$ python3 -q
>>> import numpy as np
>>> np.set_printoptions(precision=2, suppress=True, linewidth=100)
>>> tidy = lambda a: np.round(a, 2) + 0
>>> feats = np.load("x.npy")
>>> feats
array([[ 15.17, -10.61, -15.67],
       [ 13.43, -10.63, -13.49],
       [ 14.31,  -8.24, -15.92],
       [ 13.88, -11.77, -13.16],
       [ 14.53, -11.45, -15.33],
       [ 15.3 , -10.7 , -14.8 ],
       [ 14.69, -10.17, -15.97],
       [ 15.22, -10.78, -14.93],
       [ 14.47,  -9.91, -14.16],
       [ 15.02,  -8.84, -13.65],
       [ 14.87, -10.54, -15.62],
       [ 14.13, -10.4 , -14.84],
       [ 15.68,  -8.78, -16.17],
       [ 14.66,  -9.45, -14.94],
       [ 16.4 , -10.44, -13.71],
       [ 15.83, -10.28, -14.61],
       [ 16.03, -10.95, -14.85],
       [ 13.76,  -9.06, -13.32],
       [ 18.08,  -9.91, -15.88],
       [ 14.61, -10.69, -15.07],
       [ 14.41,  -9.26, -14.45],
       [ 13.88,  -9.27, -17.08],
       [ 14.7 , -12.56, -15.13],
       [ 14.59,  -9.02, -15.28],
       [ 15.23,  -9.38, -13.72],
       [ 12.82, -10.1 , -15.2 ],
       [ 14.74, -10.36, -14.83]])
>>> C2 = feats.T @ feats
>>> tidy(np.linalg.svd(feats, compute_uv=False) ** 2)
array([14715.93,    28.11,    21.21])
>>> np.linalg.matrix_rank(C2)
np.int64(3)
>>> np.allclose(C2, C2.T)
True
>>> tidy(C2)
array([[ 5966.13, -4057.49, -5962.61],
       [-4057.49,  2796.49,  4067.03],
       [-5962.61,  4067.03,  6002.64]])
>>> (feats @ feats.T).shape
(27, 27)
>>> w, vecs = np.linalg.eigh(C2)
>>> print(tidy(w))
[   21.21    28.11 14715.93]
>>> tidy(vecs @ np.diag(w) @ vecs.T)
array([[ 5966.13, -4057.49, -5962.61],
       [-4057.49,  2796.49,  4067.03],
       [-5962.61,  4067.03,  6002.64]])
>>> tidy(np.linalg.eigvalsh(C2 + 5 * np.eye(3)))
array([   26.21,    33.11, 14720.93])
>>> print(tidy(w.sum()), tidy(np.trace(C2)))
14765.26 14765.26
>>> tidy(np.linalg.svd(C2, compute_uv=False))
array([14715.93,    28.11,    21.21])
>>> np.abs(vecs[:, -1]).round(6).argmax()
np.int64(2)
